% ipython --no-banner

In [1]: import numpy as np

In [2]: np.set_printoptions(precision=2, suppress=True, linewidth=140)

In [3]: rd = lambda a: np.round(a, 2) + 0

In [4]: m1 = np.loadtxt("out10.csv", delimiter=",")

In [5]: m1
Out[5]: 
array([[-4.,  0.,  0.,  0.,  0.,  0.,  0.,  0.,  0.,  0.,  0.,  0.,  0.,  0.],
       [ 0.,  3.,  0.,  0.,  0.,  0.,  0.,  0.,  0.,  0.,  0.,  0.,  0.,  0.],
       [ 0.,  0.,  2.,  0.,  0.,  0.,  0.,  0.,  0.,  0.,  0.,  0.,  0.,  0.],
       [ 0.,  0.,  0., -5.,  0.,  0.,  0.,  0.,  0.,  0.,  0.,  0.,  0.,  0.],
       [ 0.,  0.,  0.,  0.,  3.,  0.,  0.,  0.,  0.,  0.,  0.,  0.,  0.,  0.],
       [ 0.,  0.,  0.,  0.,  0., -4.,  0.,  0.,  0.,  0.,  0.,  0.,  0.,  0.],
       [ 0.,  0.,  0.,  0.,  0.,  0., -5.,  0.,  0.,  0.,  0.,  0.,  0.,  0.],
       [ 0.,  0.,  0.,  0.,  0.,  0.,  0.,  3.,  0.,  0.,  0.,  0.,  0.,  0.],
       [ 0.,  0.,  0.,  0.,  0.,  0.,  0.,  0.,  3.,  0.,  0.,  0.,  0.,  0.],
       [ 0.,  0.,  0.,  0.,  0.,  0.,  0.,  0.,  0., -4.,  0.,  0.,  0.,  0.],
       [ 0.,  0.,  0.,  0.,  0.,  0.,  0.,  0.,  0.,  0., -3.,  0.,  0.,  0.],
       [ 0.,  0.,  0.,  0.,  0.,  0.,  0.,  0.,  0.,  0.,  0.,  3.,  0.,  0.],
       [ 0.,  0.,  0.,  0.,  0.,  0.,  0.,  0.,  0.,  0.,  0.,  0.,  4.,  0.],
       [ 0.,  0.,  0.,  0.,  0.,  0.,  0.,  0.,  0.,  0.,  0.,  0.,  0.,  0.]])

In [6]: x = np.array([2, 4, 1, 1, 0, 4, 1, 3, 9, 2, 8, 1, 8, 7])

In [7]: m1 @ x
Out[7]: array([ -8.,  12.,   2.,  -5.,   0., -16.,  -5.,   9.,  27.,  -8., -24.,   3.,  32.,   0.])

In [8]: m1 @ np.eye(14)[5]
Out[8]: array([ 0.,  0.,  0.,  0.,  0., -4.,  0.,  0.,  0.,  0.,  0.,  0.,  0.,  0.])

In [9]: np.einsum("ij,j->i", m1, x)
Out[9]: array([ -8.,  12.,   2.,  -5.,   0., -16.,  -5.,   9.,  27.,  -8., -24.,   3.,  32.,   0.])

In [10]: np.linalg.norm(m1 @ x) <= np.linalg.norm(m1, 2) * np.linalg.norm(x) + 1e-9
Out[10]: np.True_

In [11]: (m1 @ x).argmax()
Out[11]: np.int64(12)

In [12]: m1 @ np.ones(14)
Out[12]: array([-4.,  3.,  2., -5.,  3., -4., -5.,  3.,  3., -4., -3.,  3.,  4.,  0.])

In [13]: m1 @ (2 * x)
Out[13]: array([-16.,  24.,   4., -10.,   0., -32., -10.,  18.,  54., -16., -48.,   6.,  64.,   0.])

In [14]: rd(np.linalg.det(m1))
Out[14]: np.float64(0.0)

In [15]: rd(np.sort(np.linalg.eigvals(m1).real))
Out[15]: array([-5., -5., -4., -4., -4., -3.,  0.,  2.,  3.,  3.,  3.,  3.,  3.,  4.])

In [16]: Uu, sigma, Vt = np.linalg.svd(m1)

In [17]: vecs = Vt[:(sigma > 1e-8).sum()]

In [18]: rng = np.random.default_rng(602)

In [19]: x = m1[13] + 2 * m1[11] + rng.integers(2) * np.eye(14)[10]

In [20]: x
Out[20]: array([0., 0., 0., 0., 0., 0., 0., 0., 0., 0., 0., 6., 0., 0.])

In [21]: rd(np.linalg.norm(x - vecs.T @ vecs @ x))
Out[21]: np.float64(0.0)

In [22]: np.linalg.matrix_rank(np.vstack([m1, x]))
Out[22]: np.int64(13)

In [23]: np.diag(vecs.T @ vecs)
Out[23]: array([1., 1., 1., 1., 1., 1., 1., 1., 1., 1., 1., 1., 1., 0.])

In [24]: W0 = np.load("test0.npy")

In [25]: W0
Out[25]: 
array([[1, 4, 4, 0, 4, 3, 5, 1],
       [0, 5, 4, 4, 1, 0, 5, 1],
       [0, 0, 1, 5, 4, 1, 3, 4],
       [0, 0, 0, 2, 2, 4, 0, 0],
       [0, 0, 0, 0, 0, 1, 2, 5],
       [0, 0, 0, 0, 0, 4, 5, 2],
       [0, 0, 0, 0, 0, 0, 0, 3],
       [0, 0, 0, 0, 0, 0, 0, 2]])

In [26]: Uu, sigma, Vt = np.linalg.svd(W0)

In [27]: rd(sigma)
Out[27]: array([14.77,  7.25,  5.83,  5.22,  3.39,  2.1 ,  0.03,  0.  ])

In [28]: B = Uu[:, :7] @ np.diag(sigma[:7]) @ Vt[:7]

In [29]: rd(np.linalg.norm(W0 - B, 2)), rd(sigma[7])
Out[29]: (np.float64(0.0), np.float64(0.0))

In [30]: np.linalg.matrix_rank(B)
Out[30]: np.int64(7)

In [31]: Uu, sigma, Vt = np.linalg.svd(W0)

In [32]: vecs = Vt[:(sigma > 1e-8).sum()]

In [33]: x = W0[4] + 4 * W0[1] + rng.integers(2) * np.eye(8)[3]

In [34]: x
Out[34]: array([ 0., 20., 16., 16.,  4.,  1., 22.,  9.])

In [35]: rd(vecs.T @ vecs)
Out[35]: 
array([[ 0.06, -0.03,  0.13, -0.13,  0.13,  0.  ,  0.  ,  0.  ],
       [-0.03,  1.  ,  0.  ,  0.  ,  0.  ,  0.  ,  0.  ,  0.  ],
       [ 0.13,  0.  ,  0.98,  0.02, -0.02,  0.  ,  0.  ,  0.  ],
       [-0.13,  0.  ,  0.02,  0.98,  0.02,  0.  ,  0.  ,  0.  ],
       [ 0.13,  0.  , -0.02,  0.02,  0.98,  0.  ,  0.  ,  0.  ],
       [ 0.  ,  0.  ,  0.  ,  0.  ,  0.  ,  1.  ,  0.  ,  0.  ],
       [ 0.  ,  0.  ,  0.  ,  0.  ,  0.  ,  0.  ,  1.  ,  0.  ],
       [ 0.  ,  0.  ,  0.  ,  0.  ,  0.  ,  0.  ,  0.  ,  1.  ]])

In [36]: rd(np.diag(vecs.T @ vecs))
Out[36]: array([0.06, 1.  , 0.98, 0.98, 0.98, 1.  , 1.  , 1.  ])

In [37]: u, r1 = W0[6], W0[1]

In [38]: u @ u
Out[38]: np.int64(9)

In [39]: pr = (u @ r1) / (u @ u) * u

In [40]: pr
Out[40]: array([0., 0., 0., 0., 0., 0., 0., 1.])

In [41]: np.linalg.matrix_rank(np.outer(u, r1))
Out[41]: np.int64(1)

In [42]: rd(np.trace(np.linalg.pinv(m1) @ m1))
Out[42]: np.float64(13.0)

In [43]: np.allclose(m1[:-1].T @ np.linalg.lstsq(m1[:-1].T, m1[-1])[0], m1[-1])
Out[43]: True

In [44]: np.linalg.lstsq(m1[:-1].T, m1[-1])[2]
Out[44]: np.int32(13)

In [45]: M = np.load("w.npy")

In [46]: M
Out[46]: 
array([[  2.11,   3.78,   5.33,   5.  ,  -2.8 ,  -3.58,   5.23,  -7.24],
       [  4.19,  -0.99,  -5.26,  -1.05,   0.53,   7.12,   6.04,  -1.13],
       [ -2.15,  -9.26,  -8.82,  -0.92,  -1.52,   3.18,   0.38,   7.66],
       [ -3.19,  -3.59,  -2.88,  -4.29,   2.03,   1.46,  -7.09,   7.49],
       [ -3.18,   3.09,   9.22,   7.06,  -3.91, -10.62,  -0.84,  -5.33],
       [  0.66,   1.99,   0.69,  -3.28,   1.99,   1.62,  -3.22,   1.12],
       [  1.95,   0.47,  -2.2 ,  -2.98,   1.91,   4.93,   1.08,   0.96],
       [ -0.35,  -6.99,  -5.24,   6.74,  -4.79,  -1.58,   8.54,  -1.07],
       [  0.25,  -3.16,  -0.19,   8.23,  -5.31,  -3.73,   7.07,  -3.76],
       [ -1.86,  -3.85,   0.65,   9.18,  -5.71,  -7.4 ,   5.26,  -3.15],
       [ -1.28,   3.69,   1.89,  -8.49,   4.86,   1.65,  -8.51,   4.77],
       [  2.62,   5.9 ,   3.09,  -4.88,   4.14,   2.65,  -3.01,  -1.27],
       [ -0.84,  -7.85, -10.49,  -4.33,   0.76,   5.95,  -0.93,   8.14],
       [  5.36,   0.8 ,  -4.16,  -2.22,   2.06,   8.45,   5.72,  -1.7 ],
       [  4.22,   0.15,  -6.05,  -6.56,   3.32,  10.13,   1.81,   2.36]])

In [47]: np.linalg.cond(M) > 100
Out[47]: np.True_

In [48]: rd(np.abs(np.linalg.svd(M)[2][-1]))
Out[48]: array([0.08, 0.7 , 0.31, 0.4 , 0.05, 0.01, 0.08, 0.49])

In [49]: rd(np.linalg.norm(M, 2) / np.linalg.norm(M))
Out[49]: np.float64(0.72)

In [50]: u = np.array([-1, 2, 3, -2, -1, 1, 0, -2, 0, 3, -1, 1])

In [51]: A = np.outer(rng.normal(size=17), u) + 0.1 * rng.normal(size=(17, 12))

In [52]: rd(A)
Out[52]: 
array([[ 0.27, -0.26, -0.58,  0.43,  0.25, -0.08,  0.  ,  0.29, -0.28, -0.47,  0.05, -0.08],
       [ 1.55, -2.73, -3.87,  2.6 ,  1.27, -1.31,  0.  ,  2.6 , -0.1 , -4.02,  1.27, -1.24],
       [-0.98,  1.87,  2.83, -1.88, -0.98,  0.9 , -0.01, -1.75,  0.1 ,  2.88, -1.04,  0.93],
       [-0.15,  0.42,  0.61, -0.46, -0.17,  0.21, -0.12, -0.46,  0.09,  0.67, -0.28, -0.05],
       [ 0.39, -0.63, -1.  ,  0.73,  0.35, -0.36,  0.06,  0.57,  0.11, -1.13,  0.17, -0.38],
       [-0.82,  1.23,  1.88, -1.39, -0.6 ,  0.59, -0.08, -1.38, -0.01,  1.9 , -0.63,  0.86],
       [ 0.19, -0.29, -0.31,  0.27,  0.07, -0.27, -0.09,  0.29,  0.06, -0.3 ,  0.27, -0.24],
       [-1.68,  3.43,  5.34, -3.7 , -1.83,  1.67, -0.05, -3.57,  0.1 ,  5.4 , -1.68,  1.88],
       [ 1.13, -2.18, -3.19,  2.26,  1.18, -1.03, -0.1 ,  2.09, -0.19, -3.16,  1.09, -1.25],
       [-0.9 ,  1.72,  2.77, -1.65, -0.74,  0.75, -0.17, -1.7 , -0.1 ,  2.82, -0.79,  0.82],
       [-1.9 ,  3.8 ,  5.44, -3.68, -1.79,  1.92,  0.  , -3.82, -0.03,  5.51, -1.94,  1.96],
       [-0.48,  0.82,  1.27, -0.82, -0.37,  0.31, -0.14, -0.76, -0.27,  1.26, -0.43,  0.28],
       [-0.13, -0.03,  0.06,  0.01, -0.14,  0.06,  0.06, -0.08,  0.09,  0.05, -0.1 ,  0.08],
       [-0.13,  0.25,  0.11, -0.19, -0.03, -0.06, -0.01, -0.25,  0.15,  0.19,  0.06,  0.13],
       [-0.69,  1.33,  2.4 , -1.58, -0.77,  0.79,  0.02, -1.78,  0.06,  2.45, -0.73,  0.96],
       [ 1.05, -2.23, -3.45,  2.04,  1.32, -1.1 ,  0.04,  2.32, -0.04, -3.28,  1.1 , -1.19],
       [ 1.76, -3.6 , -5.14,  3.64,  1.82, -1.81,  0.02,  3.54, -0.03, -5.24,  1.73, -1.72]])

In [53]: round(np.log10(np.linalg.cond(A)))
Out[53]: 2

In [54]: np.linalg.matrix_rank(A, rtol=0.1)
Out[54]: np.int64(1)

In [55]: rd(np.linalg.norm(A, 2) / np.linalg.norm(A))
Out[55]: np.float64(1.0)

In [56]: np.all(np.linalg.eigvalsh(m1) > 0)
Out[56]: np.False_

In [57]: X = np.load("data.npy")

In [58]: X
Out[58]: 
array([[ 6, -5,  0,  0],
       [ 0, -2,  0,  0],
       [ 0,  0,  6, -5],
       [ 0,  0,  0, -2]])

In [59]: rd(np.linalg.norm(X, 1)), rd(np.linalg.norm(X, np.inf))
Out[59]: (np.float64(7.0), np.float64(11.0))

In [60]: rd(np.linalg.norm(X[2], 1)), rd(np.linalg.norm(X[2], np.inf))
Out[60]: (np.float64(11.0), np.float64(6.0))

In [61]: rd(np.linalg.norm(X, axis=1))
Out[61]: array([7.81, 2.  , 7.81, 2.  ])

In [62]: rd(np.linalg.norm(X, "nuc"))
Out[62]: np.float64(18.87)

In [63]: rd(np.linalg.norm(X, 2))
Out[63]: np.float64(7.92)

In [64]: np.linalg.norm(X, axis=1).argmax()
Out[64]: np.int64(0)

In [65]: rd(np.linalg.det(X))
Out[65]: np.float64(144.0)

In [66]: blk = np.stack([X, -2 * X, X[::-1]])

In [67]: np.linalg.matrix_rank(blk)
Out[67]: array([4, 4, 4])

In [68]: (blk @ X.T).shape
Out[68]: (3, 4, 4)

In [69]: blk.shape
Out[69]: (3, 4, 4)

In [70]: blk.sum(axis=0)
Out[70]: 
array([[-6,  5,  0, -2],
       [ 0,  2,  6, -5],
       [ 0, -2, -6,  5],
       [ 6, -5,  0,  2]])

In [71]: np.linalg.matrix_rank(blk.reshape(3, -1))
Out[71]: np.int64(2)

In [72]: np.linalg.matrix_rank(X - X[0, 0] * np.eye(4))
Out[72]: np.int64(2)

In [73]: np.linalg.matrix_power(X - np.diag(np.diag(X)), 4)
Out[73]: 
array([[0, 0, 0, 0],
       [0, 0, 0, 0],
       [0, 0, 0, 0],
       [0, 0, 0, 0]])

In [74]: C2 = X.T @ X

In [75]: (X @ X.T).shape
Out[75]: (4, 4)

In [76]: rd(np.linalg.eigvalsh(C2)[::-1])
Out[76]: array([62.7, 62.7,  2.3,  2.3])

In [77]: np.allclose(C2, C2.T)
Out[77]: True

In [78]: np.diag(C2)
Out[78]: array([36, 29, 36, 29])

In [79]: feats = np.loadtxt("block2.csv", delimiter=",")

In [80]: rd(feats)
Out[80]: 
array([[-1.71,  0.65, -1.94,  0.34,  1.19, -0.58],
       [-0.26, -0.92,  0.77, -1.68,  0.91, -1.96],
       [ 1.98,  1.52, -0.12,  0.64,  1.12, -1.05],
       [ 0.79,  0.67, -1.57, -2.06, -1.08,  0.22],
       [-0.92,  1.41,  0.66,  0.4 , -1.84, -1.48],
       [ 0.79, -1.73, -1.31,  1.12, -0.97, -1.22]])

In [81]: th = np.radians(180)

In [82]: r_ = np.eye(14)

In [83]: r_[4, 4] = r_[12, 12] = np.cos(th)

In [84]: r_[4, 12], r_[12, 4] = -np.sin(th), np.sin(th)

In [85]: B = m1 @ r_.T

In [86]: rd(np.linalg.svd(m1, compute_uv=False)), rd(np.linalg.svd(B, compute_uv=False))
Out[86]: 
(array([5., 5., 4., 4., 4., 4., 3., 3., 3., 3., 3., 3., 2., 0.]),
 array([5., 5., 4., 4., 4., 4., 3., 3., 3., 3., 3., 3., 2., 0.]))

In [87]: np.allclose(np.linalg.norm(m1, axis=1), np.linalg.norm(B, axis=1))
Out[87]: True

In [88]: np.abs(B - m1).max(axis=0)
Out[88]: array([0., 0., 0., 0., 6., 0., 0., 0., 0., 0., 0., 0., 8., 0.])

In [89]: np.allclose(m1 @ m1.T, B @ B.T)
Out[89]: True

In [90]: rd(feats.sum(axis=0))
Out[90]: array([ 0.66,  1.59, -3.5 , -1.23, -0.67, -6.07])

In [91]: rd(feats - feats[0])
Out[91]: 
array([[ 0.  ,  0.  ,  0.  ,  0.  ,  0.  ,  0.  ],
       [ 1.45, -1.57,  2.71, -2.02, -0.29, -1.38],
       [ 3.69,  0.87,  1.82,  0.29, -0.07, -0.47],
       [ 2.5 ,  0.02,  0.37, -2.4 , -2.28,  0.8 ],
       [ 0.79,  0.76,  2.61,  0.06, -3.03, -0.9 ],
       [ 2.5 , -2.38,  0.63,  0.78, -2.16, -0.64]])

In [92]: rd(np.diff(feats, axis=0))
Out[92]: 
array([[ 1.45, -1.57,  2.71, -2.02, -0.29, -1.38],
       [ 2.24,  2.44, -0.89,  2.31,  0.21,  0.91],
       [-1.19, -0.85, -1.45, -2.7 , -2.2 ,  1.27],
       [-1.71,  0.74,  2.24,  2.46, -0.75, -1.7 ],
       [ 1.71, -3.14, -1.97,  0.72,  0.87,  0.26]])

In [93]: rd(np.linalg.norm(feats))
Out[93]: np.float64(7.35)

In [94]: rd(feats.sum(axis=1))
Out[94]: array([-2.05, -3.14,  4.08, -3.04, -1.76, -3.31])

In [95]: feats.shape
Out[95]: (6, 6)

In [96]: np.linalg.matrix_rank(feats)
Out[96]: np.int64(6)
